$ python -q
>>> import numpy as np
>>> np.set_printoptions(precision=1, suppress=True, linewidth=120)
>>> J = np.array([[0, 0, 0, 0, 0],
...     [0, 2, 0, 0, 0],
...     [0, 0, 1, 3, 2],
...     [0, 0, 0, 1, 0],
...     [0, 0, 2, 3, 1]])
>>> J
array([[0, 0, 0, 0, 0],
       [0, 2, 0, 0, 0],
       [0, 0, 1, 3, 2],
       [0, 0, 0, 1, 0],
       [0, 0, 2, 3, 1]])
>>> # 3 groups of indices that never mix
>>> round(float(np.linalg.det(2 * J)), 1), round(np.linalg.det(J), 1)
(0.0, np.float64(0.0))
>>> np.poly(J)
array([ 1., -5.,  5.,  5., -6.,  0.])
>>> np.linalg.eigvals(J)
array([ 3., -1.,  0.,  2.,  1.])
>>> np.einsum("ij,ji->", J, J)
np.int64(15)
>>> np.einsum("ii->", J)
np.int64(5)
>>> np.flatnonzero(np.linalg.matrix_power((J != 0) + (J.T != 0) + np.eye(5), 5)[3])
array([2, 3, 4])
>>> J @ J
array([[ 0,  0,  0,  0,  0],
       [ 0,  4,  0,  0,  0],
       [ 0,  0,  5, 12,  4],
       [ 0,  0,  0,  1,  0],
       [ 0,  0,  4, 12,  5]])
>>> (J != 0).astype(int)
array([[0, 0, 0, 0, 0],
       [0, 1, 0, 0, 0],
       [0, 0, 1, 1, 1],
       [0, 0, 0, 1, 0],
       [0, 0, 1, 1, 1]])
>>> (np.linalg.matrix_power((J != 0) + (J.T != 0) + np.eye(5), 5) > 0).astype(int)
array([[1, 0, 0, 0, 0],
       [0, 1, 0, 0, 0],
       [0, 0, 1, 1, 1],
       [0, 0, 1, 1, 1],
       [0, 0, 1, 1, 1]])
>>> M = np.load("case13.npy")
>>> M
array([[ 0.,  0.,  0.,  0.,  0.,  3.,  1.],
       [ 0.,  0.,  0.,  0.,  0., -1.,  0.],
       [ 0.,  0.,  0.,  0.,  0., -2., -3.],
       [ 0.,  0.,  0.,  0.,  0.,  2., -1.],
       [ 0.,  0.,  0.,  0.,  0.,  0.,  0.],
       [ 3., -1., -2.,  2.,  0.,  0.,  0.],
       [ 1.,  0., -3., -1.,  0.,  0.,  0.]])
>>> [round(float(np.linalg.det(M[:i, :i])), 2) + 0 for i in range(1, 8)]
[0.0, 0.0, 0.0, 0.0, 0.0, 0.0, 0.0]
